$ python3 -q
>>> import numpy as np
>>> np.set_printoptions(precision=3, suppress=True, linewidth=140, legacy="1.25")
>>> K = np.load("m.npy")
>>> K
array([[ 0,  1,  1,  1,  1,  1, -2],
       [ 0,  0, -2,  0,  1,  1,  0],
       [ 0,  0,  0, -2, -1,  2,  2],
       [ 0,  0,  0,  0,  0, -2,  0],
       [ 0,  0,  0,  0,  0,  2, -1],
       [ 0,  0,  0,  0,  0,  0,  1],
       [ 0,  0,  0,  0,  0,  0,  0]])
>>> rk = np.linalg.matrix_rank(K)
>>> rk
5
>>> null = np.linalg.svd(K)[2][rk:].T
>>> np.round(null @ null.T, 3) + 0
array([[ 1. ,  0. ,  0. ,  0. ,  0. ,  0. ,  0. ],
       [ 0. ,  0.4, -0.2,  0.2, -0.4,  0. ,  0. ],
       [ 0. , -0.2,  0.1, -0.1,  0.2,  0. ,  0. ],
       [ 0. ,  0.2, -0.1,  0.1, -0.2,  0. ,  0. ],
       [ 0. , -0.4,  0.2, -0.2,  0.4,  0. ,  0. ],
       [ 0. ,  0. ,  0. ,  0. ,  0. ,  0. ,  0. ],
       [ 0. ,  0. ,  0. ,  0. ,  0. ,  0. ,  0. ]])
>>> [int(np.linalg.matrix_rank(np.delete(K, i, axis=0))) for i in range(7)]
[4, 4, 4, 5, 5, 5, 5]
>>> np.allclose(K @ null, 0)
True
>>> W = np.array([[-3, 3, 0, 0, 2],
...     [2, 2, 0, -3, 2],
...     [-3, -1, 1, 0, -2],
...     [-2, 0, 3, -2, -3],
...     [3, -3, -3, 2, 2],
...     [-1, 0, -3, 2, 1],
...     [0, -2, -1, 1, -3]])
>>> b = np.array([1, 1, 2, 1, 1])
>>> hid = np.maximum(K @ W + b, 0)
>>> (hid > 0).astype(int)
array([[0, 1, 1, 0, 1],
       [1, 0, 0, 1, 1],
       [0, 0, 0, 1, 1],
       [1, 1, 1, 0, 0],
       [0, 1, 0, 1, 1],
       [1, 0, 1, 1, 0],
       [1, 1, 1, 1, 1]])
>>> np.linalg.matrix_rank(hid)
5
>>> basis = np.array([[-2, -2], [2, 1], [2, 0], [-2, -1], [2, 1]])
>>> (hid @ basis).round(6).argmax(axis=1)
array([0, 0, 1, 0, 0, 0, 0])
>>> G = K.T @ K
>>> np.round(np.linalg.eigvalsh(G)[::-1], 3) + 0
array([17.415, 13.854,  5.47 ,  0.814,  0.447,  0.   ,  0.   ])
>>> (K @ K.T).shape
(7, 7)
>>> np.trace(G), (K ** 2).sum()
(38, 38)
>>> G
array([[ 0,  0,  0,  0,  0,  0,  0],
       [ 0,  1,  1,  1,  1,  1, -2],
       [ 0,  1,  5,  1, -1, -1, -2],
       [ 0,  1,  1,  5,  3, -3, -6],
       [ 0,  1, -1,  3,  3,  0, -4],
       [ 0,  1, -1, -3,  0, 14,  0],
       [ 0, -2, -2, -6, -4,  0, 10]])
